$ python -q
>>> import numpy as np
>>> import numpy.linalg as la
>>> np.set_printoptions(precision=3, suppress=True, linewidth=120)
>>> W0 = np.load("data.npy")
>>> print(W0)
[[ -5  -1   4  -4  -1]
 [  0   0   0   0   0]
 [-10  -2   8  -8  -2]
 [ -5  -1   4  -4  -1]
 [  0   0   0   0   0]
 [ -5  -1   4  -4  -1]
 [-10  -2   8  -8  -2]
 [-10  -2   8  -8  -2]]
>>> # rank 1
>>> print(W0 @ la.pinv(W0) @ W0)
[[ -5.  -1.   4.  -4.  -1.]
 [  0.   0.   0.   0.   0.]
 [-10.  -2.   8.  -8.  -2.]
 [ -5.  -1.   4.  -4.  -1.]
 [  0.   0.   0.   0.   0.]
 [ -5.  -1.   4.  -4.  -1.]
 [-10.  -2.   8.  -8.  -2.]
 [-10.  -2.   8.  -8.  -2.]]
>>> print(np.abs(np.diag(la.qr(W0)[1])) > 1e-9)
[ True False False False False]
>>> print(np.allclose(W0[:-1].T @ la.lstsq(W0[:-1].T, W0[-1])[0], W0[-1]))
True
>>> x0 = np.array([-2, 2, 3, -2, 1])
>>> h = np.maximum(W0 @ x0, 0)
>>> print(np.maximum(W0 @ (3 * x0), 0))
[ 81   0 162  81   0  81 162 162]
>>> print(np.flatnonzero(h > 1e-9))
[0 2 3 5 6 7]
>>> print(h)
[27  0 54 27  0 27 54 54]
>>> mat = np.loadtxt("test3.csv", delimiter=",")
>>> print(mat)
[[0. 1. 0. 0. 1. 1. 0. 0. 0.]
 [1. 0. 0. 0. 1. 1. 1. 0. 0.]
 [0. 0. 0. 1. 0. 0. 0. 1. 0.]
 [0. 0. 1. 0. 0. 0. 0. 1. 1.]
 [1. 1. 0. 0. 0. 1. 1. 0. 0.]
 [1. 1. 0. 0. 1. 0. 1. 0. 0.]
 [0. 1. 0. 0. 1. 1. 0. 0. 0.]
 [0. 0. 1. 1. 0. 0. 0. 0. 1.]
 [0. 0. 0. 1. 0. 0. 0. 1. 0.]]
>>> print(np.trace(mat @ mat @ mat) // 6)
9.0
>>> print(mat @ mat)
[[3. 2. 0. 0. 2. 2. 3. 0. 0.]
 [2. 4. 0. 0. 3. 3. 2. 0. 0.]
 [0. 0. 2. 1. 0. 0. 0. 1. 2.]
 [0. 0. 1. 3. 0. 0. 0. 2. 1.]
 [2. 3. 0. 0. 4. 3. 2. 0. 0.]
 [2. 3. 0. 0. 3. 4. 2. 0. 0.]
 [3. 2. 0. 0. 2. 2. 3. 0. 0.]
 [0. 0. 1. 2. 0. 0. 0. 3. 1.]
 [0. 0. 2. 1. 0. 0. 0. 1. 2.]]
>>> print(np.argwhere(np.triu(mat)))
[[0 1]
 [0 4]
 [0 5]
 [1 4]
 [1 5]
 [1 6]
 [2 3]
 [2 7]
 [3 7]
 [3 8]
 [4 5]
 [4 6]
 [5 6]
 [7 8]]
>>> Lm = np.diag(mat.sum(axis=1)) - mat
>>> print(np.round(la.eigvalsh(Lm), 3) + 0)
[0. 0. 2. 3. 4. 4. 5. 5. 5.]
>>> print(Lm)
[[ 3. -1.  0.  0. -1. -1.  0.  0.  0.]
 [-1.  4.  0.  0. -1. -1. -1.  0.  0.]
 [ 0.  0.  2. -1.  0.  0.  0. -1.  0.]
 [ 0.  0. -1.  3.  0.  0.  0. -1. -1.]
 [-1. -1.  0.  0.  4. -1. -1.  0.  0.]
 [-1. -1.  0.  0. -1.  4. -1.  0.  0.]
 [ 0. -1.  0.  0. -1. -1.  3.  0.  0.]
 [ 0.  0. -1. -1.  0.  0.  0.  3. -1.]
 [ 0.  0.  0. -1.  0.  0.  0. -1.  2.]]
>>> print(round(la.det(Lm[1:, 1:])))
0
>>> print(Lm @ Lm)
[[12. -5.  0.  0. -5. -5.  3.  0.  0.]
 [-5. 20.  0.  0. -5. -5. -5.  0.  0.]
 [ 0.  0.  6. -4.  0.  0.  0. -4.  2.]
 [ 0.  0. -4. 12.  0.  0.  0. -4. -4.]
 [-5. -5.  0.  0. 20. -5. -5.  0.  0.]
 [-5. -5.  0.  0. -5. 20. -5.  0.  0.]
 [ 3. -5.  0.  0. -5. -5. 12.  0.  0.]
 [ 0.  0. -4. -4.  0.  0.  0. 12. -4.]
 [ 0.  0.  2. -4.  0.  0.  0. -4.  6.]]
>>> print(np.round(np.sort(la.eigvals(Lm).real), 3) + 0)
[0. 0. 2. 3. 4. 4. 5. 5. 5.]
>>> t = np.radians(135)
>>> r_ = np.eye(9)
>>> r_[3, 3] = r_[0, 0] = np.cos(t)
>>> r_[3, 0], r_[0, 3] = -np.sin(t), np.sin(t)
>>> print(r_)
[[-0.707  0.     0.     0.707  0.     0.     0.     0.     0.   ]
 [ 0.     1.     0.     0.     0.     0.     0.     0.     0.   ]
 [ 0.     0.     1.     0.     0.     0.     0.     0.     0.   ]
 [-0.707  0.     0.    -0.707  0.     0.     0.     0.     0.   ]
 [ 0.     0.     0.     0.     1.     0.     0.     0.     0.   ]
 [ 0.     0.     0.     0.     0.     1.     0.     0.     0.   ]
 [ 0.     0.     0.     0.     0.     0.     1.     0.     0.   ]
 [ 0.     0.     0.     0.     0.     0.     0.     1.     0.   ]
 [ 0.     0.     0.     0.     0.     0.     0.     0.     1.   ]]
>>> other = mat @ r_.T
>>> print(round(float(la.det(r_)), 3), round(float(np.trace(r_)), 3))
1.0 5.586
>>> print(np.round(la.svd(mat, compute_uv=False), 3) + 0, np.round(la.svd(other, compute_uv=False), 3) + 0)
[3.646 2.562 1.646 1.562 1.    1.    1.    0.    0.   ] [3.646 2.562 1.646 1.562 1.    1.    1.    0.    0.   ]
>>> print(np.allclose(mat @ mat.T, other @ other.T))
True
>>> print(np.allclose(la.norm(mat, axis=1), la.norm(other, axis=1)))
True
>>> T = np.stack([mat, -3 * mat, mat[::-1]])
>>> print((T @ mat.T).shape)
(3, 9, 9)
>>> print(la.matrix_rank(T))
[7 7 7]
>>> print(la.matrix_rank(T.reshape(3, -1)))
2
>>> print(la.cond(mat) > 100)
True
>>> print(round(float(la.norm(mat, 2) / la.norm(mat)), 3))
0.689
>>> print(np.argsort(-la.norm(mat, axis=0).round(6), kind="stable")[:3])
[1 4 5]
>>> F = np.load("block7.npy")
>>> print(F)
[[6. 1. 1. 1. 1. 1.]
 [1. 6. 1. 1. 1. 1.]
 [1. 1. 6. 1. 1. 1.]
 [1. 1. 1. 6. 1. 1.]
 [1. 1. 1. 1. 6. 1.]
 [1. 1. 1. 1. 1. 6.]]
>>> # equal to its transpose
>>> T = np.stack([F, 4 * F, F[::-1]])
>>> print(la.norm(T, axis=(1, 2)))
[15.684 62.738 15.684]
>>> print((T @ F.T).shape)
(3, 6, 6)
>>> print(np.einsum("bij,cij->bc", T, T))
[[ 246.  984.   96.]
 [ 984. 3936.  384.]
 [  96.  384.  246.]]
>>> print(T.shape)
(3, 6, 6)
>>> q, r_ = la.qr(F)
>>> print(q @ r_)
[[6. 1. 1. 1. 1. 1.]
 [1. 6. 1. 1. 1. 1.]
 [1. 1. 6. 1. 1. 1.]
 [1. 1. 1. 6. 1. 1.]
 [1. 1. 1. 1. 6. 1.]
 [1. 1. 1. 1. 1. 6.]]
>>> print(round(np.trace(q @ q.T), 3))
6.0
>>> print(q.shape, r_.shape)
(6, 6) (6, 6)
>>> print(r_)
[[-6.403 -2.499 -2.499 -2.499 -2.499 -2.499]
 [ 0.    -5.895 -1.655 -1.655 -1.655 -1.655]
 [ 0.     0.    -5.658 -1.24  -1.24  -1.24 ]
 [ 0.     0.     0.    -5.521 -0.993 -0.993]
 [ 0.     0.     0.     0.    -5.431 -0.828]
 [ 0.     0.     0.     0.     0.     5.367]]
>>> print(np.round(q.T @ q, 3) + 0)
[[1. 0. 0. 0. 0. 0.]
 [0. 1. 0. 0. 0. 0.]
 [0. 0. 1. 0. 0. 0.]
 [0. 0. 0. 1. 0. 0.]
 [0. 0. 0. 0. 1. 0.]
 [0. 0. 0. 0. 0. 1.]]
>>> m1 = np.array([[1, -1, 1, -1], [1, 0, 0, 0], [1, 1, 1, 1]])
>>> # columns 1 and 3 are equal
>>> other = np.array([[-1, -1, 2], [-1, 1, 0]])
>>> W2 = np.kron(other, m1)
>>> print(W2.shape)
(6, 12)
>>> Uu, sv, Vh = la.svd(m1, full_matrices=False)
>>> print(sv)
[2.136 2.    0.662]
>>> print(np.round(Vh @ Vh.T, 3) + 0)
[[1. 0. 0.]
 [0. 1. 0.]
 [0. 0. 1.]]
>>> print(Uu.shape, sv.shape, Vh.shape)
(3, 3) (3,) (3, 4)
>>> rng = np.random.default_rng(98328)
>>> other = m1 + rng.integers(-2, 3, (3, 2)) @ rng.integers(-2, 3, (2, 4))
>>> print(other)
[[ 4 -4  0 -2]
 [-4  5  2  3]
 [ 4 -2 -1 -4]]
>>> print(np.abs(other - m1).sum(axis=1))
[ 8 15 13]
>>> print(np.round(la.svd(other - m1, compute_uv=False), 3) + 0)
[11.071  2.725  0.   ]
>>> arr = np.loadtxt("w.csv", delimiter=",")
>>> print(arr)
[[0. 0. 0. 0. 0. 0. 1. 0. 0. 0.]
 [0. 0. 0. 0. 0. 0. 0. 1. 0. 0.]
 [0. 0. 0. 0. 0. 1. 0. 0. 0. 0.]
 [0. 0. 1. 0. 0. 0. 0. 0. 0. 0.]
 [1. 0. 0. 0. 0. 0. 0. 0. 0. 0.]
 [0. 0. 0. 0. 1. 0. 0. 0. 0. 0.]
 [0. 1. 0. 0. 0. 0. 0. 0. 0. 0.]
 [0. 0. 0. 1. 0. 0. 0. 0. 0. 0.]
 [0. 0. 0. 0. 0. 0. 0. 0. 1. 0.]
 [0. 0. 0. 0. 0. 0. 0. 0. 0. 1.]]
>>> # orthonormal columns
>>> print(np.flatnonzero(la.matrix_power((arr != 0) + (arr.T != 0) + np.eye(10), 10)[5]))
[0 1 2 3 4 5 6 7]
>>> print((la.matrix_power((arr != 0) + (arr.T != 0) + np.eye(10), 10) > 0).astype(int))
[[1 1 1 1 1 1 1 1 0 0]
 [1 1 1 1 1 1 1 1 0 0]
 [1 1 1 1 1 1 1 1 0 0]
 [1 1 1 1 1 1 1 1 0 0]
 [1 1 1 1 1 1 1 1 0 0]
 [1 1 1 1 1 1 1 1 0 0]
 [1 1 1 1 1 1 1 1 0 0]
 [1 1 1 1 1 1 1 1 0 0]
 [0 0 0 0 0 0 0 0 1 0]
 [0 0 0 0 0 0 0 0 0 1]]
>>> f = np.array([-1, -3])
>>> print(np.polyval(f, arr[6]))
[-3. -4. -3. -3. -3. -3. -3. -3. -3. -3.]
>>> print(arr @ arr.T)
[[1. 0. 0. 0. 0. 0. 0. 0. 0. 0.]
 [0. 1. 0. 0. 0. 0. 0. 0. 0. 0.]
 [0. 0. 1. 0. 0. 0. 0. 0. 0. 0.]
 [0. 0. 0. 1. 0. 0. 0. 0. 0. 0.]
 [0. 0. 0. 0. 1. 0. 0. 0. 0. 0.]
 [0. 0. 0. 0. 0. 1. 0. 0. 0. 0.]
 [0. 0. 0. 0. 0. 0. 1. 0. 0. 0.]
 [0. 0. 0. 0. 0. 0. 0. 1. 0. 0.]
 [0. 0. 0. 0. 0. 0. 0. 0. 1. 0.]
 [0. 0. 0. 0. 0. 0. 0. 0. 0. 1.]]
>>> print(la.svd(arr, compute_uv=False))
[1. 1. 1. 1. 1. 1. 1. 1. 1. 1.]
>>> print(la.pinv(arr))
[[0. 0. 0. 0. 1. 0. 0. 0. 0. 0.]
 [0. 0. 0. 0. 0. 0. 1. 0. 0. 0.]
 [0. 0. 0. 1. 0. 0. 0. 0. 0. 0.]
 [0. 0. 0. 0. 0. 0. 0. 1. 0. 0.]
 [0. 0. 0. 0. 0. 1. 0. 0. 0. 0.]
 [0. 0. 1. 0. 0. 0. 0. 0. 0. 0.]
 [1. 0. 0. 0. 0. 0. 0. 0. 0. 0.]
 [0. 1. 0. 0. 0. 0. 0. 0. 0. 0.]
 [0. 0. 0. 0. 0. 0. 0. 0. 1. 0.]
 [0. 0. 0. 0. 0. 0. 0. 0. 0. 1.]]
>>> K = np.load("a.npy")
>>> print(K)
[[3. 1. 0. 0. 0. 0. 0. 0. 0.]
 [0. 3. 1. 0. 0. 0. 0. 0. 0.]
 [0. 0. 3. 1. 0. 0. 0. 0. 0.]
 [0. 0. 0. 3. 1. 0. 0. 0. 0.]
 [0. 0. 0. 0. 3. 1. 0. 0. 0.]
 [0. 0. 0. 0. 0. 3. 1. 0. 0.]
 [0. 0. 0. 0. 0. 0. 3. 1. 0.]
 [0. 0. 0. 0. 0. 0. 0. 3. 1.]
 [0. 0. 0. 0. 0. 0. 0. 0. 3.]]
>>> # triangular, det is the product of the diagonal
>>> print(la.svd(K, compute_uv=False))
[3.961 3.847 3.663 3.419 3.131 2.82  2.514 2.249 2.066]
>>> print(K.sum(axis=0))
[3. 4. 4. 4. 4. 4. 4. 4. 4.]
>>> print(K.shape)
(9, 9)
>>> print(K.mean(axis=0))
[0.333 0.444 0.444 0.444 0.444 0.444 0.444 0.444 0.444]
>>> print(np.diff(K, axis=0))
[[-3.  2.  1.  0.  0.  0.  0.  0.  0.]
 [ 0. -3.  2.  1.  0.  0.  0.  0.  0.]
 [ 0.  0. -3.  2.  1.  0.  0.  0.  0.]
 [ 0.  0.  0. -3.  2.  1.  0.  0.  0.]
 [ 0.  0.  0.  0. -3.  2.  1.  0.  0.]
 [ 0.  0.  0.  0.  0. -3.  2.  1.  0.]
 [ 0.  0.  0.  0.  0.  0. -3.  2.  1.]
 [ 0.  0.  0.  0.  0.  0.  0. -3.  2.]]
>>> print(np.abs(K).max())
3.0
>>> print(la.matrix_rank(K))
9
>>> M = np.load("mat.npy")
>>> print(M)
[[ 0.966 -0.47  -0.3    0.585]
 [ 0.731 -0.207 -0.01   0.354]
 [ 0.909 -0.235  0.508  0.706]
 [-0.934  0.319 -0.264 -0.67 ]
 [-0.414 -0.119 -0.84  -0.641]
 [ 0.291  0.178  0.881  0.653]
 [ 0.446  0.     0.537  0.446]
 [ 0.327  0.06   0.641  0.462]
 [ 0.647 -0.207 -0.207  0.207]
 [-0.827  0.06  -0.814 -0.77 ]
 [-0.691  0.207  0.11  -0.282]
 [-0.686  0.119 -0.363 -0.478]
 [ 0.992 -0.598 -0.371  0.731]
 [ 0.592 -0.345 -0.821 -0.273]
 [-0.53   0.03  -0.515 -0.47 ]]
>>> lab = M[:, 2] > np.median(M[:, 2])
>>> f = M[lab].mean(axis=0) - M[~lab].mean(axis=0)
>>> print(f)
[0.485 0.096 0.887 0.612]
>>> print(lab.astype(int))
[0 1 1 0 0 1 1 1 1 0 1 0 0 0 0]
>>> print(np.argsort(-np.abs(f).round(6), kind="stable"))
[2 3 0 1]
>>> print(la.svd(M, compute_uv=False))
[3.56  2.131 0.418 0.126]
>>> print(M.mean(axis=0))
[ 0.121 -0.081 -0.122  0.037]
>>> Xc = M - M.mean(axis=0)
>>> Uu, sv, Vh = la.svd(Xc, full_matrices=False)
>>> print(np.abs(Vh[-1]))
[0.101 0.841 0.397 0.353]
>>> print(np.abs(Vh[0]).argmax())
0
>>> print(np.round(Xc.mean(axis=0), 3) + 0)
[0. 0. 0. 0.]
>>> print(np.round((sv ** 2).sum() ** 2 / (sv ** 4).sum(), 3))
1.622
>>> print(Vh[0] * np.sign(Vh[0, np.abs(Vh[0]).argmax()]))
[ 0.713 -0.161  0.356  0.582]
>>> A = np.load("dump.npy")
>>> print(A)
[[ 9  7 -5  9  5  5]
 [ 6  7  6  4  7  3]
 [ 6  7  6  4  7  3]
 [-8  3  5 -2 -6 -2]
 [-3 -3  7 -1 -9 -7]
 [ 9  0  1  8 -9 -9]
 [-4 -9  4 -8 -9 -9]
 [-9 -7  1 -2 -4  1]]
>>> x0 = np.array([2, 0, 3, 2, 0, 0])
>>> print(A * x0)
[[ 18   0 -15  18   0   0]
 [ 12   0  18   8   0   0]
 [ 12   0  18   8   0   0]
 [-16   0  15  -4   0   0]
 [ -6   0  21  -2   0   0]
 [ 18   0   3  16   0   0]
 [ -8   0  12 -16   0   0]
 [-18   0   3  -4   0   0]]
>>> print((A @ x0).argmax())
1
>>> print(np.sign((A @ x0).round(6)))
[ 1  1  1 -1  1  1 -1 -1]
>>> hat = A @ la.solve(A.T @ A, A.T)
>>> print(np.round(la.eigvalsh(hat), 3) + 0)
[0. 0. 1. 1. 1. 1. 1. 1.]
>>> print(round(float(np.trace(hat)), 3))
6.0
>>> print(hat @ A[:, 2])
[-5.  6.  6.  5.  7.  1.  4.  1.]
>>> other = A / np.sqrt((A ** 2).mean(axis=1, keepdims=True))
>>> print(la.matrix_rank(A - A.mean(axis=1, keepdims=True)))
5
>>> t = np.radians(180)
>>> r_ = np.eye(6)
>>> r_[1, 1] = r_[5, 5] = np.cos(t)
>>> r_[1, 5], r_[5, 1] = -np.sin(t), np.sin(t)
>>> print(r_.round(3) + 0)
[[ 1.  0.  0.  0.  0.  0.]
 [ 0. -1.  0.  0.  0.  0.]
 [ 0.  0.  1.  0.  0.  0.]
 [ 0.  0.  0.  1.  0.  0.]
 [ 0.  0.  0.  0.  1.  0.]
 [ 0.  0.  0.  0.  0. -1.]]
>>> other = A @ r_.T
>>> print(np.allclose(la.norm(A, axis=1), la.norm(other, axis=1)))
True
>>> print(np.abs(other - A).max(axis=0))
[ 0. 18.  0.  0.  0. 18.]
>>> print(np.allclose(A @ A.T, other @ other.T))
True
>>> print(round(float(la.det(r_)), 3), np.trace(r_))
1.0 2.0
>>> print(other.round(3) + 0)
[[ 9. -7. -5.  9.  5. -5.]
 [ 6. -7.  6.  4.  7. -3.]
 [ 6. -7.  6.  4.  7. -3.]
 [-8. -3.  5. -2. -6.  2.]
 [-3.  3.  7. -1. -9.  7.]
 [ 9.  0.  1.  8. -9.  9.]
 [-4.  9.  4. -8. -9.  9.]
 [-9.  7.  1. -2. -4. -1.]]
>>> print(la.svd(A, compute_uv=False), la.svd(other, compute_uv=False))
[33.447 19.961 13.959  8.684  5.198  0.745] [33.447 19.961 13.959  8.684  5.198  0.745]
>>> x0 = np.array([-2, 2, 0, -1, 2, -1])
>>> rhs = A @ x0
>>> coef, lr = np.zeros(6), 1 / la.norm(A, 2) ** 2
>>> for i in range(6):
...     coef -= lr * A.T @ (A @ coef - rhs)
...     if i % 2 == 0: print(i, round(la.norm(A @ coef - rhs), 3))
... 
0 30.35
2 18.15
4 13.015
>>> print(coef)
[-0.996  0.641  0.471 -0.756  0.961  0.872]
>>> print(np.round(la.cond(A), 3))
44.884
